$ python3 -q
>>> import numpy as np
>>> np.set_printoptions(suppress=True, linewidth=120)
>>> tidy = lambda a: np.round(a, 2) + 0
>>> F = np.array([[0, -13, 4, 7], [-13, 10, 3, 6], [4, 3, -6, -17], [7, 6, -17, 8]])
>>> # symmetric, so the eigenvalues are real
>>> B = np.linalg.inv(F)
>>> tidy(B)
array([[-0.12, -0.11, -0.09, -0.01],
       [-0.11, -0.02, -0.06, -0.01],
       [-0.09, -0.06, -0.09, -0.06],
       [-0.01, -0.01, -0.06,  0.02]])
>>> (np.abs(B) > 1e-9).astype(int)
array([[1, 1, 1, 1],
       [1, 1, 1, 1],
       [1, 1, 1, 1],
       [1, 1, 1, 1]])
>>> vec = np.array([0, 1, -5, 3])
>>> target = F @ vec
>>> target
array([-12,  13, -18, 115])
>>> tidy(np.linalg.solve(F, target))
array([ 0.,  1., -5.,  3.])
>>> tidy(np.linalg.solve(F, F[:, 1]))
array([0., 1., 0., 0.])
>>> X = np.load("arr.npy")
>>> tidy(X)
array([[ 0.7 , -0.27, -1.  ,  2.59,  0.85],
       [-0.17,  1.25, -0.73, -0.91,  2.46],
       [ 0.61,  2.54,  1.1 ,  0.73, -0.65],
       [-1.92,  0.91, -1.82,  0.25, -1.04],
       [ 2.1 ,  0.29, -1.72, -0.92, -0.85]])
>>> rng = np.random.default_rng(456)
>>> z = rng.permutation(5)
>>> z
array([3, 2, 1, 0, 4])
>>> B = X[z][:, z]
>>> tidy(np.diag(B))
array([ 0.25,  1.1 ,  1.25,  0.7 , -0.85])
>>> tidy(np.sort(np.abs(np.linalg.eigvals(B))))
array([3., 3., 3., 3., 3.])
>>> tidy(np.linalg.det(B)), tidy(np.linalg.det(X[z]))
(np.float64(-243.0), np.float64(-243.0))
>>> tidy(np.trace(B))
np.float64(2.45)
>>> tidy(B)
array([[ 0.25, -1.82,  0.91, -1.92, -1.04],
       [ 0.73,  1.1 ,  2.54,  0.61, -0.65],
       [-0.91, -0.73,  1.25, -0.17,  2.46],
       [ 2.59, -1.  , -0.27,  0.7 ,  0.85],
       [-0.92, -1.72,  0.29,  2.1 , -0.85]])
>>> data = np.vander(np.arange(3) - 1, 4, increasing=True)
>>> data
array([[ 1, -1,  1, -1],
       [ 1,  0,  0,  0],
       [ 1,  1,  1,  1]])
>>> # column 3 repeats column 1
>>> B = np.array([[-2, 0], [2, 2], [-2, 2], [1, -2]])
>>> np.einsum("ik,kj->ij", data, B)
array([[-7,  2],
       [-2,  0],
       [-1,  2]])
>>> np.einsum("ij->j", data)
array([3, 0, 2, 0])
>>> np.einsum("ik,kj->ji", data, B)
array([[-7, -2, -1],
       [ 2,  0,  2]])
>>> np.vstack([data, B.T]).shape
(5, 4)
>>> data @ B
array([[-7,  2],
       [-2,  0],
       [-1,  2]])
>>> B = data / np.linalg.norm(data, axis=1, keepdims=True)
>>> cov = B @ B.T
>>> np.argwhere(np.triu(np.abs(cov) > 0.95, 1))
array([], shape=(0, 2), dtype=int64)
>>> (np.abs(cov) > 0.9).astype(int)
array([[1, 0, 0],
       [0, 1, 0],
       [0, 0, 1]])
>>> tidy(np.linalg.norm(B, axis=1))
array([1., 1., 1.])
>>> (cov - 2 * np.eye(3)).round(6).argmax(axis=1)
array([1, 0, 1])
>>> m1 = np.load("test16.npy")
>>> m1
array([[-1,  1],
       [ 1,  2],
       [ 1,  2]])
>>> P = m1 @ np.linalg.solve(m1.T @ m1, m1.T)
>>> P
array([[1. , 0. , 0. ],
       [0. , 0.5, 0.5],
       [0. , 0.5, 0.5]])
>>> P @ m1[:, 1]
array([1., 2., 2.])
>>> np.diag(P)
array([1. , 0.5, 0.5])
>>> np.allclose(P @ P, P)
True
>>> r0 = np.array([2, -1])
>>> np.correlate(data[2], data[1], "full")
array([0, 0, 0, 1, 1, 1, 1])
>>> np.cross(data[2, :3], data[1, :3])
array([ 0,  1, -1])
>>> np.array([np.convolve(row, r0, "same") for row in data])
array([[ 2, -3,  3, -3],
       [ 2, -1,  0,  0],
       [ 2,  1,  1,  1]])
>>> U, sv, Vh = np.linalg.svd(m1, full_matrices=False)
>>> tidy(sv / sv[0])
array([1.  , 0.41])
>>> np.allclose(U * sv @ Vh, m1)
True
>>> tidy(np.abs(Vh[0]))
array([0.38, 0.92])
>>> tidy(np.cumsum(sv ** 2) / np.sum(sv ** 2))
array([0.85, 1.  ])
>>> tidy(X @ X.T)
array([[9., 0., 0., 0., 0.],
       [0., 9., 0., 0., 0.],
       [0., 0., 9., 0., 0.],
       [0., 0., 0., 9., 0.],
       [0., 0., 0., 0., 9.]])
>>> tidy(X[:, 3] @ X[:, 2])
np.float64(0.0)
>>> B = m1 / np.sqrt((m1 ** 2).mean(axis=1, keepdims=True))
>>> m1 - m1.mean(axis=1, keepdims=True)
array([[-1. ,  1. ],
       [-0.5,  0.5],
       [-0.5,  0.5]])
>>> np.linalg.matrix_rank(m1 - m1.mean(axis=1, keepdims=True))
np.int64(1)
>>> M = np.loadtxt("case13.csv", delimiter=",")
>>> M
array([[ -6.,   0.,   0.],
       [  2., -11.,   2.],
       [  0.,   1.,   4.]])
>>> ev, vecs = np.linalg.eig(M)
>>> tidy(np.sort(np.linalg.eigvals(np.linalg.inv(M))))
array([-0.17, -0.09,  0.24])
>>> tidy(M @ vecs[:, 0] - ev[0] * vecs[:, 0])
array([0., 0., 0.])
>>> tidy(np.sort(np.linalg.eigvals(M @ M)))
array([ 17.07,  36.  , 123.93])
>>> vec = np.array([-3, -3, 2])
>>> (M * vec).sum(axis=1)
array([18., 31.,  5.])
>>> (M @ vec).argmax()
np.int64(1)
>>> M @ np.ones(3)
array([-6., -7.,  5.])
>>> M @ (2 * vec)
array([36., 62., 10.])
>>> np.linalg.norm(M @ vec) <= np.linalg.norm(M, 2) * np.linalg.norm(vec) + 1e-9
np.True_
>>> M @ np.eye(3)[0]
array([-6.,  2.,  0.])
>>> Q = M.astype(float).copy()
>>> for j in range(3):
...     Q[:, j] -= Q[:, :j] @ (Q[:, :j].T @ Q[:, j])
...     Q[:, j] /= np.linalg.norm(Q[:, j])
... 
>>> tidy(Q.T @ M)
array([[ 6.32, -3.48,  0.63],
       [ 0.  , 10.48, -1.51],
       [ 0.  ,  0.  ,  4.16]])
>>> np.einsum("ij,ji->", M, M)
np.float64(177.0)
>>> tidy(np.poly(M))
array([   1.,   13.,   -4., -276.])
>>> np.kron(np.eye(2, dtype=int), M)
array([[ -6.,   0.,   0.,  -0.,   0.,   0.],
       [  2., -11.,   2.,   0.,  -0.,   0.],
       [  0.,   1.,   4.,   0.,   0.,   0.],
       [ -0.,   0.,   0.,  -6.,   0.,   0.],
       [  0.,  -0.,   0.,   2., -11.,   2.],
       [  0.,   0.,   0.,   0.,   1.,   4.]])
>>> B = np.c_[m1[:, :1] @ np.array([[1]]), np.array([3, 3, 0])]
>>> B
array([[-1,  3],
       [ 1,  3],
       [ 1,  0]])
>>> tidy(np.linalg.norm(np.linalg.qr(m1)[0].T @ B, axis=0) ** 2 / ((B ** 2).sum(axis=0) + 1e-12))
array([1.  , 0.75])
>>> tidy(np.linalg.norm(B - m1 @ np.linalg.lstsq(m1, B)[0], axis=0))
array([0.  , 2.12])
>>> np.linalg.matrix_rank(np.c_[m1, B])
np.int64(3)
>>> K = np.load("x.npy")
>>> tidy(K)
array([[ 3.63, -3.54,  8.62],
       [-3.41,  8.  ,  4.94],
       [-4.77,  6.65, -5.74],
       [-4.86,  8.73, -0.39],
       [-3.01,  7.58,  5.79],
       [ 3.61, -3.48,  8.66],
       [ 4.07, -8.57, -3.17],
       [ 4.69, -6.34,  6.15],
       [ 0.17, -3.66, -9.31],
       [ 5.02, -7.89,  3.53],
       [ 4.89, -8.7 ,  0.61],
       [ 0.11,  3.21,  9.47],
       [ 2.35, -0.81,  9.69],
       [ 4.78, -6.66,  5.74],
       [-4.79,  8.78,  0.12],
       [-3.52,  8.11,  4.67]])
>>> def softmax(z):
...     e = np.exp(z - z.max(axis=-1, keepdims=True))
...     return e / e.sum(axis=-1, keepdims=True)
... 
>>> tidy(softmax(M[1] + 2))
array([0.5, 0. , 0.5])
>>> softmax(M).sum(axis=1)
array([1., 1., 1.])
>>> tidy(softmax(M[1]))
array([0.5, 0. , 0.5])
>>> tidy(softmax(10 * M[1]))
array([0.5, 0. , 0.5])
>>> S = M @ M.T / np.sqrt(3)
>>> tidy(softmax(S + np.triu(np.full(S.shape, -np.inf), 1)))
array([[1., 0., 0.],
       [0., 1., 0.],
       [0., 0., 1.]])
>>> softmax(S).round(6).argmax(axis=1)
array([0, 1, 2])
>>> dist = np.linalg.norm(K[:, None] - K[None], axis=-1)
>>> tidy(dist[:5, :5])
array([[ 0.  , 14.01, 19.51, 17.43, 13.26],
       [14.01,  0.  , 10.85,  5.57,  1.03],
       [19.51, 10.85,  0.  ,  5.74, 11.7 ],
       [17.43,  5.57,  5.74,  0.  ,  6.55],
       [13.26,  1.03, 11.7 ,  6.55,  0.  ]])
>>> dist[15].round(6).argsort(kind="stable")[:4]
array([15,  1,  4, 14])
>>> np.linalg.matrix_rank(dist ** 2)
np.int64(3)
>>> cov = K.T @ K
>>> tidy(np.linalg.svd(K, compute_uv=False) ** 2)
array([969.68, 630.32,   0.  ])
>>> tidy(cov)
array([[ 244.65, -401.03,  126.69],
       [-401.03,  729.65,   -6.48],
       [ 126.69,   -6.48,  625.7 ]])
>>> tidy(np.linalg.eigvalsh(cov)[::-1])
array([969.68, 630.32,   0.  ])
>>> Xs = K - K.mean(axis=0)
>>> U, sv, Vh = np.linalg.svd(Xs, full_matrices=False)
>>> tidy(Xs.mean(axis=0))
array([0., 0., 0.])
>>> tidy(Vh[0] * np.sign(Vh[0, np.abs(Vh[0]).argmax()]))
array([-0.5 ,  0.86, -0.12])
>>> tidy(sv)
array([31.02, 21.92,  0.  ])
>>> tidy((sv ** 2).sum() ** 2 / (sv ** 4).sum())
np.float64(1.8)
>>> np.abs(Vh[0]).argmax()
np.int64(1)
>>> W0 = np.array([[0, 1, 1, -3, 2],
...     [2, -2, -1, 3, 1],
...     [2, 2, 0, 0, -1],
...     [-1, -1, 2, -6, 1],
...     [0, 0, -2, 6, -1],
...     [1, 1, 1, -3, 0]])
>>> # rank 4
>>> r = np.linalg.matrix_rank(W0)
>>> r
np.int64(4)
>>> ns = np.linalg.svd(W0)[2][r:].T
>>> tidy(ns @ ns.T)
array([[0. , 0. , 0. , 0. , 0. ],
       [0. , 0. , 0. , 0. , 0. ],
       [0. , 0. , 0.9, 0.3, 0. ],
       [0. , 0. , 0.3, 0.1, 0. ],
       [0. , 0. , 0. , 0. , 0. ]])
>>> tidy(ns[:, 0] / ns[np.abs(ns[:, 0]).round(6).argmax(), 0])
array([0.  , 0.  , 1.  , 0.33, 0.  ])
>>> [int(np.linalg.matrix_rank(W0[:i])) for i in range(1, len(W0) + 1)]
[1, 2, 3, 4, 4, 4]
>>> tidy(W0 @ ns)
array([[0.],
       [0.],
       [0.],
       [0.],
       [0.],
       [0.]])
>>> [int(np.linalg.matrix_rank(W0[:, :j + 1])) for j in range(5)]
[1, 2, 3, 3, 4]
>>> mat = np.loadtxt("mat.csv", delimiter=",")
>>> mat
array([[20., 22., 22., 22.,  8.],
       [22., 15., 22., 26., 15.],
       [17., 10., 17., 24., 17.],
       [29., 20., 28., 31., 21.],
       [35., 15., 32., 39., 34.],
       [27., 13., 25., 30., 18.],
       [20., 14., 24., 26., 12.],
       [17., 14., 19., 22.,  9.],
       [27., 19., 30., 31., 18.],
       [19., 20., 19., 20.,  5.]])
>>> B = W0 / np.linalg.norm(W0, axis=1, keepdims=True)
>>> cov = B @ B.T
>>> tidy(np.degrees(np.arccos(np.clip(cov[3, 1], -1, 1))))
np.float64(131.66)
>>> tidy(cov[3])
array([ 0.83, -0.66, -0.25,  1.  , -0.98,  0.79])
>>> (cov - 2 * np.eye(6)).round(6).argmax(axis=1)
array([3, 4, 5, 0, 1, 0])
>>> dist = np.linalg.norm(mat[:, None] - mat[None], axis=-1)
>>> tidy(np.linalg.norm(mat, axis=1))
array([43.77, 45.76, 39.28, 58.54, 71.77, 52.41, 44.63, 37.56, 57.23, 39.33])
>>> dist.mean(axis=1).argmax()
np.int64(4)
>>> tidy(dist[4])
array([36.59, 28.27, 32.98, 17.61,  0.  , 21.31, 30.71, 37.52, 20.1 , 40.64])
>>> np.linalg.matrix_rank(dist ** 2)
np.int64(6)
>>> z = rng.permutation(5)
>>> B = mat[:, z] * rng.choice([-1, 1], 5)
>>> B
array([[-22., -20.,  -8., -22.,  22.],
       [-22., -22., -15., -26.,  15.],
       [-17., -17., -17., -24.,  10.],
       [-28., -29., -21., -31.,  20.],
       [-32., -35., -34., -39.,  15.],
       [-25., -27., -18., -30.,  13.],
       [-24., -20., -12., -26.,  14.],
       [-19., -17.,  -9., -22.,  14.],
       [-30., -27., -18., -31.,  19.],
       [-19., -19.,  -5., -20.,  20.]])
>>> U, _, Vh = np.linalg.svd(mat.T @ B)
>>> z
array([2, 0, 4, 3, 1])
>>> tidy(U @ Vh)
array([[ 0., -1.,  0.,  0.,  0.],
       [ 0.,  0.,  0.,  0.,  1.],
       [-1.,  0.,  0.,  0.,  0.],
       [ 0.,  0.,  0., -1.,  0.],
       [ 0.,  0., -1.,  0.,  0.]])
>>> U, sv, Vh = np.linalg.svd(W0)
>>> np.argmax(sv[:-1] / (sv[1:] + 1e-6)) + 1
np.int64(4)
>>> tidy(sv)
array([10.66,  3.71,  2.94,  1.75,  0.  ])
>>> B = U[:, :4] @ np.diag(sv[:4]) @ Vh[:4]
>>> tidy(np.linalg.norm(W0 - B, 2)), tidy(sv[4])
(np.float64(0.0), np.float64(0.0))
>>> tidy(np.linalg.norm(W0 - B) / np.linalg.norm(W0))
np.float64(0.0)
>>> tidy(np.abs(W0 - B).max())
np.float64(0.0)
>>> B = np.c_[mat[:, :3] @ np.array([[-1, 0, -1], [-1, 0, -2], [-1, -2, 1]]), np.array([0, 0, 1, 0, 2, 2, 0, 0, 1, 0])]
>>> B
array([[-64., -44., -42.,   0.],
       [-59., -44., -30.,   0.],
       [-44., -34., -20.,   1.],
       [-77., -56., -41.,   0.],
       [-82., -64., -33.,   2.],
       [-65., -50., -28.,   2.],
       [-58., -48., -24.,   0.],
       [-50., -38., -26.,   0.],
       [-76., -60., -35.,   1.],
       [-58., -38., -40.,   0.]])
>>> tidy(np.linalg.lstsq(mat, B[:, 0])[0])
array([-1., -1., -1.,  0.,  0.])
>>> tidy(np.linalg.norm(B - mat @ np.linalg.lstsq(mat, B)[0], axis=0))
array([0.  , 0.  , 0.  , 1.41])
>>> np.linalg.matrix_rank(B)
np.int64(4)
>>> tidy(np.linalg.norm(np.linalg.qr(mat)[0].T @ B, axis=0) ** 2 / ((B ** 2).sum(axis=0) + 1e-12))
array([1. , 1. , 1. , 0.8])
